$ python3 -q
>>> import numpy as np
>>> np.set_printoptions(precision=2, suppress=True, linewidth=140)
>>> rnd = lambda a: np.round(a, 2) + 0
>>> K = np.loadtxt("arr.csv", delimiter=",")
>>> rnd(K)
array([[ 1.  ,  0.  ,  0.  ,  0.  ,  0.  ,  0.  ,  0.  ,  0.  ,  0.  ],
       [ 0.  ,  1.  ,  0.  ,  0.  ,  0.  ,  0.  ,  0.  ,  0.  ,  0.  ],
       [ 0.  ,  0.  ,  1.  ,  0.  ,  0.  ,  0.  ,  0.  ,  0.  ,  0.  ],
       [ 0.  ,  0.  ,  0.  ,  0.81,  0.  ,  0.  ,  0.  ,  0.  , -0.59],
       [ 0.  ,  0.  ,  0.  ,  0.  ,  1.  ,  0.  ,  0.  ,  0.  ,  0.  ],
       [ 0.  ,  0.  ,  0.  ,  0.  ,  0.  ,  1.  ,  0.  ,  0.  ,  0.  ],
       [ 0.  ,  0.  ,  0.  ,  0.  ,  0.  ,  0.  ,  1.  ,  0.  ,  0.  ],
       [ 0.  ,  0.  ,  0.  ,  0.  ,  0.  ,  0.  ,  0.  ,  1.  ,  0.  ],
       [ 0.  ,  0.  ,  0.  ,  0.59,  0.  ,  0.  ,  0.  ,  0.  ,  0.81]])
>>> # splits into 8 blocks
>>> T = np.stack([K, 3 * K, K[::-1]])
>>> rnd(T.sum(axis=0))
array([[ 4.  ,  0.  ,  0.  ,  0.59,  0.  ,  0.  ,  0.  ,  0.  ,  0.81],
       [ 0.  ,  4.  ,  0.  ,  0.  ,  0.  ,  0.  ,  0.  ,  1.  ,  0.  ],
       [ 0.  ,  0.  ,  4.  ,  0.  ,  0.  ,  0.  ,  1.  ,  0.  ,  0.  ],
       [ 0.  ,  0.  ,  0.  ,  3.24,  0.  ,  1.  ,  0.  ,  0.  , -2.35],
       [ 0.  ,  0.  ,  0.  ,  0.  ,  5.  ,  0.  ,  0.  ,  0.  ,  0.  ],
       [ 0.  ,  0.  ,  0.  ,  0.81,  0.  ,  4.  ,  0.  ,  0.  , -0.59],
       [ 0.  ,  0.  ,  1.  ,  0.  ,  0.  ,  0.  ,  4.  ,  0.  ,  0.  ],
       [ 0.  ,  1.  ,  0.  ,  0.  ,  0.  ,  0.  ,  0.  ,  4.  ,  0.  ],
       [ 1.  ,  0.  ,  0.  ,  2.35,  0.  ,  0.  ,  0.  ,  0.  ,  3.24]])
>>> T.shape
(3, 9, 9)
>>> np.linalg.matrix_rank(T)
array([9, 9, 9])
>>> (T @ K.T).shape
(3, 9, 9)
>>> rnd(np.linalg.norm(T, axis=(1, 2)))
array([3., 9., 3.])
>>> np.linalg.matrix_rank(T.reshape(3, -1))
np.int64(2)
>>> rnd(np.linalg.det(T))
array([    1., 19683.,     1.])
>>> M2 = np.array([[-1, 0, 4],
...     [-3, 2, 0],
...     [2, 4, 0],
...     [1, 4, -1],
...     [-3, 0, -2],
...     [1, 4, 4],
...     [3, -4, -3],
...     [-5, 2, 3],
...     [0, 0, -4]])
>>> rnd(np.einsum("ik,kj->ij", K, M2))
array([[-1.  ,  0.  ,  4.  ],
       [-3.  ,  2.  ,  0.  ],
       [ 2.  ,  4.  ,  0.  ],
       [ 0.81,  3.24,  1.54],
       [-3.  ,  0.  , -2.  ],
       [ 1.  ,  4.  ,  4.  ],
       [ 3.  , -4.  , -3.  ],
       [-5.  ,  2.  ,  3.  ],
       [ 0.59,  2.35, -3.82]])
>>> rnd(np.einsum("ik,kj->ji", K, M2))
array([[-1.  , -3.  ,  2.  ,  0.81, -3.  ,  1.  ,  3.  , -5.  ,  0.59],
       [ 0.  ,  2.  ,  4.  ,  3.24,  0.  ,  4.  , -4.  ,  2.  ,  2.35],
       [ 4.  ,  0.  ,  0.  ,  1.54, -2.  ,  4.  , -3.  ,  3.  , -3.82]])
>>> np.linalg.matrix_rank(np.vstack([K, M2.T]))
np.int64(9)
>>> rnd(np.einsum("ij->j", K))
array([1.  , 1.  , 1.  , 1.4 , 1.  , 1.  , 1.  , 1.  , 0.22])
